% ipython --no-banner

In [1]: import numpy as np

In [2]: from numpy import linalg as LA

In [3]: np.set_printoptions(precision=1, suppress=True, linewidth=200)

In [4]: data = np.loadtxt("data.csv", delimiter=",")

In [5]: data
Out[5]: 
array([[1. , 0.2],
       [0.2, 1. ]])

In [6]: # symmetric

In [7]: low = LA.cholesky(data)

In [8]: low @ low.T
Out[8]: 
array([[1. , 0.2],
       [0.2, 1. ]])

In [9]: np.round(np.prod(np.diag(low)) ** 2, 1), round(float(LA.det(data)), 1)
Out[9]: (np.float64(1.0), 1.0)

In [10]: rng = np.random.default_rng(7449)

In [11]: out = data + rng.integers(-2, 3, (2, 1)) @ rng.integers(-2, 3, (1, 2))

In [12]: out
Out[12]: 
array([[ 1. ,  4.2],
       [ 0.2, -3. ]])

In [13]: LA.matrix_rank(out - data, tol=1e-8)
Out[13]: np.int64(1)

In [14]: q, evecs = LA.qr(data[:, :1])[0], LA.qr(data[:, 1:])[0]

In [15]: sig = LA.svd(q.T @ evecs, compute_uv=False)

In [16]: np.round(LA.norm(q @ q.T - evecs @ evecs.T, 2), 1)
Out[16]: np.float64(0.9)

In [17]: (sig > 0.9).sum()
Out[17]: np.int64(0)

In [18]: np.degrees(np.arccos(sig.clip(0, 1)))
Out[18]: array([67.4])

In [19]: E = np.load("case6.npy")

In [20]: E
Out[20]: 
array([[-2.,  2.,  1.,  1.],
       [ 0.,  5.,  2.,  0.],
       [ 0.,  3., -4.,  3.],
       [ 0., -3., -3., -1.]])

In [21]: proj = np.triu(np.array([[4, 0, 4, 1], [2, 4, 5, 2], [1, 1, 3, 3], [0, 3, 5, 3]]), 1) + np.eye(4)

In [22]: out = proj @ E @ LA.inv(proj)

In [23]: proj @ E - E @ proj
Out[23]: 
array([[  0.,   9., -21.,   6.],
       [  0.,   9., -51.,  -3.],
       [  0.,  -9., -24.,   3.],
       [  0.,   0.,  15.,  15.]])

In [24]: np.poly(out)
Out[24]: array([   1.,    2.,  -18.,  -89., -106.])

In [25]: LA.matrix_power(E, 2)
Out[25]: 
array([[  4.,   6.,  -5.,   0.],
       [  0.,  31.,   2.,   6.],
       [  0.,  -6.,  13., -15.],
       [  0., -21.,   9.,  -8.]])

In [26]: np.round(np.abs(LA.eigvals(E)).max(), 1)
Out[26]: np.float64(5.3)

In [27]: np.allclose(E @ E.T, E.T @ E)
Out[27]: False

In [28]: (E - E.T) / 2
Out[28]: 
array([[ 0. ,  1. ,  0.5,  0.5],
       [-1. ,  0. , -0.5,  1.5],
       [-0.5,  0.5,  0. ,  3. ],
       [-0.5, -1.5, -3. ,  0. ]])

In [29]: np.allclose(E, E.T)
Out[29]: False

In [30]: (E + E.T) / 2
Out[30]: 
array([[-2. ,  1. ,  0.5,  0.5],
       [ 1. ,  5. ,  2.5, -1.5],
       [ 0.5,  2.5, -4. ,  0. ],
       [ 0.5, -1.5,  0. , -1. ]])

In [31]: np.sort(np.abs(LA.eigvals(E)))
Out[31]: array([2. , 3.2, 3.2, 5.3])

In [32]: out = E / np.sqrt((E ** 2).mean(axis=1, keepdims=True))

In [33]: LA.norm(out, axis=1)
Out[33]: array([2., 2., 2., 2.])

In [34]: LA.matrix_rank(out) == LA.matrix_rank(E)
Out[34]: np.True_

In [35]: f = np.array([3, -2, 0, -1])

In [36]: out = E + np.outer(f, np.eye(4)[0])

In [37]: LA.matrix_rank(LA.inv(out) - LA.inv(E), tol=1e-8)
Out[37]: np.int64(1)

In [38]: round(float(LA.det(out) / LA.det(E)), 1), round(1 + LA.solve(E, f)[0], 1)
Out[38]: (-0.2, np.float64(-0.2))

In [39]: LA.matrix_rank(out - E)
Out[39]: np.int64(1)

In [40]: q = E.astype(float).copy()

In [41]: for j in range(4):
    ...:     q[:, j] -= q[:, :j] @ (q[:, :j].T @ q[:, j])
    ...:     q[:, j] /= LA.norm(q[:, j])
    ...: 

In [42]: np.round(q.T @ q, 1) + 0
Out[42]: 
array([[1., 0., 0., 0.],
       [0., 1., 0., 0.],
       [0., 0., 1., 0.],
       [0., 0., 0., 1.]])

In [43]: np.round(q.T @ E, 1) + 0
Out[43]: 
array([[ 2. , -2. , -1. , -1. ],
       [ 0. ,  6.6,  1.1,  1.8],
       [ 0. ,  0. ,  5.3, -2.1],
       [ 0. ,  0. ,  0. ,  1.5]])

In [44]: m1 = np.load("x.npy")

In [45]: m1
Out[45]: 
array([[-5, -4, -5],
       [-5, -4, -5],
       [-4, -3, -4],
       [-3, -2, -3],
       [-1,  0, -1],
       [ 0,  1,  0]])

In [46]: LA.lstsq(m1[:-1].T, m1[-1])[2]
Out[46]: np.int32(2)

In [47]: np.allclose(m1[:-1].T @ LA.lstsq(m1[:-1].T, m1[-1])[0], m1[-1])
Out[47]: True

In [48]: np.round(np.trace(LA.pinv(m1) @ m1), 1)
Out[48]: np.float64(2.0)

In [49]: np.unravel_index(np.abs(m1).argmax(), m1.shape)
Out[49]: (np.int64(0), np.int64(0))

In [50]: m1.sum(axis=1)
Out[50]: array([-14, -14, -11,  -8,  -2,   1])

In [51]: LA.matrix_rank(m1)
Out[51]: np.int64(2)

In [52]: np.abs(m1).max()
Out[52]: np.int64(5)

In [53]: def softmax(z):
    ...:     e = np.exp(z - z.max(axis=-1, keepdims=True))
    ...:     return e / e.sum(axis=-1, keepdims=True)
    ...: 

In [54]: np.round(softmax(10 * m1[2]), 1) + 0
Out[54]: array([0., 1., 0.])

In [55]: softmax(m1[2])
Out[55]: array([0.2, 0.6, 0.2])

In [56]: S = m1 @ m1.T / np.sqrt(3)

In [57]: np.round(softmax(S), 1) + 0
Out[57]: 
array([[0.5, 0.5, 0. , 0. , 0. , 0. ],
       [0.5, 0.5, 0. , 0. , 0. , 0. ],
       [0.5, 0.5, 0. , 0. , 0. , 0. ],
       [0.5, 0.5, 0. , 0. , 0. , 0. ],
       [0.4, 0.4, 0.1, 0. , 0. , 0. ],
       [0. , 0. , 0.1, 0.1, 0.3, 0.5]])

In [58]: softmax(S).round(6).argmax(axis=1)
Out[58]: array([0, 0, 0, 0, 0, 5])

In [59]: A = rng.normal(size=(23, 5)) + 3 * np.array([0, 1, 2, 0, 2])

In [60]: A.round(1) + 0
Out[60]: 
array([[ 2.7,  3.9,  5.3,  0.2,  4.7],
       [-0.1,  3.7,  6. ,  0.9,  7.1],
       [ 1.4,  2.3,  6.5,  1.2,  7. ],
       [ 0.8,  3.7,  4.5,  0.8,  7.1],
       [-1.4,  2.2,  4.6, -0.2,  6.9],
       [ 0.1,  1.8,  5.3,  0.9,  5.5],
       [ 0. ,  3.7,  7. ,  1.1,  5.8],
       [-0.7,  2.2,  5.8, -0.4,  5.4],
       [-1.6,  3.1,  6.1, -1.1,  4.3],
       [-0.1,  1.8,  2.9, -2.1,  4.3],
       [ 1.2,  2.9,  5.3,  0.4,  6.1],
       [-0.3,  2.4,  5.6,  0.2,  8.3],
       [ 1. ,  1.7,  4.3,  0.8,  3.2],
       [ 1.3,  2. ,  5.4,  0.7,  4.7],
       [-2.8,  3.5,  6.7,  2. ,  6.2],
       [-0.2,  4.4,  7.3, -0.9,  6. ],
       [ 0.7,  2.5,  4.5,  1.8,  6.6],
       [ 0. ,  3.2,  7.1,  0.6,  7.7],
       [ 1. ,  2.7,  5. ,  1.1,  5.9],
       [-1.6,  3.6,  6. ,  0.2,  4.1],
       [-0.1,  1.7,  4.9, -0.4,  6.5],
       [-0.8,  3.3,  6. , -0.1,  6.2],
       [ 2. ,  3.5,  6.8,  0. ,  5.1]])

In [61]: x = np.array([-7, 3, 9, 7, -6])

In [62]: target = A @ x

In [63]: np.round(LA.pinv(A) @ A, 1) + 0
Out[63]: 
array([[1., 0., 0., 0., 0.],
       [0., 1., 0., 0., 0.],
       [0., 0., 1., 0., 0.],
       [0., 0., 0., 1., 0.],
       [0., 0., 0., 0., 1.]])

In [64]: LA.lstsq(A, target)[0]
Out[64]: array([-7.,  3.,  9.,  7., -6.])

In [65]: target = target + 0.3 * rng.normal(size=23)

In [66]: target
Out[66]: array([14. , 30.3, 21.4,  8.7, 14.2, 26. , 46.9, 28.7, 41.2, -8.3, 14.4, 11.6, 22.6, 21.5, 66.8, 37.5, 15.9, 31.9, 18.6, 52.1,  7.2, 31.7, 27.3])

In [67]: c, *_ = LA.lstsq(A, target)

In [68]: [round(float(LA.norm(LA.solve(A.T @ A + lam * np.eye(5), A.T @ target))), 2) for lam in (0, 1, 10, 100)]
Out[68]: [14.86, 14.23, 10.52, 4.01]

In [69]: c
Out[69]: array([-6.9,  3.1,  8.9,  6.9, -6. ])

In [70]: np.round(LA.norm(target - A @ c), 1)
Out[70]: np.float64(1.1)

In [71]: out = np.c_[A[:, :4] @ np.array([[3, 0, 5, 4], [1, 5, 0, 4], [1, 2, 0, 3], [0, 5, 4, 1]]), np.array([0, 3, 2, 2, 3, 3, 2, 1, 2, 0, 3, 0, 2, 2, 0, 0, 0, 2, 1, 3, 1, 1, 0])]

In [72]: out
Out[72]: 
array([[ 17.2,  31. ,  14.3,  42.3,   0. ],
       [  9.3,  35.2,   2.9,  33.2,   3. ],
       [ 13. ,  30.3,  11.9,  35.4,   2. ],
       [ 10.6,  31.6,   7.5,  32.2,   2. ],
       [  2.6,  19.2,  -7.7,  16.8,   3. ],
       [  7.4,  24.2,   3.8,  24.6,   3. ],
       [ 10.7,  38. ,   4.7,  36.8,   2. ],
       [  5.8,  20.6,  -5.1,  22.8,   1. ],
       [  4.5,  22.1, -12.3,  23.3,   2. ],
       [  4.5,   4.3,  -8.9,  13.6,   0. ],
       [ 11.6,  27.2,   7.5,  32.5,   3. ],
       [  7.2,  24.4,  -0.5,  25.5,   0. ],
       [  8.9,  20.9,   7.9,  24.3,   2. ],
       [ 11.4,  23.9,   9.2,  30.1,   2. ],
       [  1.9,  40.9,  -5.7,  25.1,   0. ],
       [ 11. ,  31.7,  -4.8,  37.5,   0. ],
       [  9.2,  30.7,  10.9,  28.4,   0. ],
       [ 10.3,  33.4,   2.5,  34.8,   2. ],
       [ 10.8,  29.2,   9.6,  31.1,   1. ],
       [  4.9,  31.3,  -7. ,  26.5,   3. ],
       [  6.4,  16.1,  -2.1,  20.7,   1. ],
       [  7. ,  28. ,  -4.3,  28.1,   1. ],
       [ 16.5,  31.4,  10.3,  42.8,   0. ]])

In [73]: LA.matrix_rank(np.c_[A, out])
Out[73]: np.int64(6)

In [74]: np.round(LA.norm(out - A @ LA.lstsq(A, out)[0], axis=0), 1) + 0
Out[74]: array([0. , 0. , 0. , 0. , 5.4])

In [75]: np.round(LA.lstsq(A, out[:, 0])[0], 1) + 0
Out[75]: array([3., 1., 1., 0., 0.])

In [76]: LA.norm(LA.qr(A)[0].T @ out, axis=0) ** 2 / ((out ** 2).sum(axis=0) + 1e-12)
Out[76]: array([1. , 1. , 1. , 1. , 0.6])

In [77]: K = np.load("layer11.npy")

In [78]: K.round(1) + 0
Out[78]: 
array([[  8.5,  -0.7,   3.3,  -5.5,  -2.3],
       [  3. ,   2. ,   6. ,   0. ,   4.5],
       [  2.7,   2.2,   6.2,   0.3,   4.9],
       [ 12.6,  -2.8,   1.2,  -9.6,  -7.6],
       [ 10.6,  -1.8,   2.2,  -7.6,  -5. ],
       [  5.2,   0.9,   4.9,  -2.2,   1.7],
       [  6.1,   0.4,   4.4,  -3.1,   0.6],
       [  4.1,   1.4,   5.4,  -1.1,   3.1],
       [  3.3,   1.9,   5.9,  -0.3,   4.2],
       [ -0.2,   3.6,   7.6,   3.2,   8.5],
       [  2.8,   2.1,   6.1,   0.2,   4.7],
       [ 11.6,  -2.3,   1.7,  -8.6,  -6.3],
       [  1.7,   2.6,   6.6,   1.3,   6.1],
       [ 10.5,  -1.7,   2.3,  -7.5,  -4.8],
       [  6. ,   0.5,   4.5,  -3. ,   0.8],
       [ 10.5,  -1.7,   2.3,  -7.5,  -4.9],
       [  0.6,   3.2,   7.2,   2.4,   7.5],
       [ 10. ,  -1.5,   2.5,  -7. ,  -4.3],
       [ 11.7,  -2.4,   1.6,  -8.7,  -6.4],
       [ 14.4,  -3.7,   0.3, -11.4,  -9.7]])

In [79]: Xc = K - K.mean(axis=0)

In [80]: U, sig, VT = LA.svd(Xc, full_matrices=False)

In [81]: (np.sign(U[:, 0]) == np.sign(U[0, 0])).astype(int)
Out[81]: array([1, 0, 0, 1, 1, 0, 0, 0, 0, 0, 0, 1, 0, 1, 0, 1, 0, 1, 1, 1])

In [82]: rk = LA.matrix_rank(K)

In [83]: rk
Out[83]: np.int64(2)

In [84]: N = LA.svd(K)[2][rk:].T

In [85]: LA.matrix_rank(K.T @ K), LA.matrix_rank(K @ K.T)
Out[85]: (np.int64(2), np.int64(2))

In [86]: np.allclose(K @ N, 0)
Out[86]: True

In [87]: [int(LA.matrix_rank(K[:, :j + 1])) for j in range(5)]
Out[87]: [1, 2, 2, 2, 2]

In [88]: N.shape
Out[88]: (5, 3)

In [89]: [int(LA.matrix_rank(K[:i])) for i in range(1, len(K) + 1)]
Out[89]: [1, 2, 2, 2, 2, 2, 2, 2, 2, 2, 2, 2, 2, 2, 2, 2, 2, 2, 2, 2]

In [90]: f = np.array([1, 0, 2])

In [91]: np.convolve(K[11], f)
Out[91]: array([ 11.6,  -2.3,  24.9, -13.2,  -2.9, -17.2, -12.5])

In [92]: np.cross(K[11, :3], K[15, :3])
Out[92]: array([-2.2, -8.3,  3.9])

In [93]: np.polyval(f, K[11])
Out[93]: array([136.6,   7.3,   4.9,  76. ,  41.1])

In [94]: z = K[:, 3] > np.median(K[:, 3])

In [95]: f = K[z].mean(axis=0) - K[~z].mean(axis=0)

In [96]: ((K - K.mean(axis=0)) @ f > 0).astype(int)
Out[96]: array([0, 1, 1, 0, 0, 1, 1, 1, 1, 1, 1, 0, 1, 0, 1, 0, 1, 0, 0, 0])

In [97]: feats = np.array([[0, 1, 4, 2], [-1, 0, -3, 1], [-4, 3, 0, -2], [-2, -1, 2, 0]])

In [98]: # skew, so no eigenvalue has a real part

In [99]: out = feats + rng.integers(-2, 3, (4, 2)) @ rng.integers(-2, 3, (2, 4))

In [100]: out
Out[100]: 
array([[ 2,  5,  1, -2],
       [-3,  2, -6, -1],
       [-6,  7, -5, -6],
       [-6, -1,  0,  0]])

In [101]: LA.matrix_rank(out - feats, tol=1e-8)
Out[101]: np.int64(2)

In [102]: W1 = np.array([[0, -1], [-1, 3], [0, 2], [-3, 1]])

In [103]: c = np.array([2, 9])

In [104]: act = np.maximum(out @ W1 + c, 0)

In [105]: act
Out[105]: 
array([[ 3, 22],
       [ 3,  5],
       [13, 20],
       [ 3, 12]])

In [106]: (act > 0).astype(int)
Out[106]: 
array([[1, 1],
       [1, 1],
       [1, 1],
       [1, 1]])

In [107]: C = np.array([[2, -2, -1], [0, 2, -2]])

In [108]: act @ C
Out[108]: 
array([[  6,  38, -47],
       [  6,   4, -13],
       [ 26,  14, -53],
       [  6,  18, -27]])

In [109]: (act @ C).round(6).argmax(axis=1)
Out[109]: array([1, 0, 0, 1])
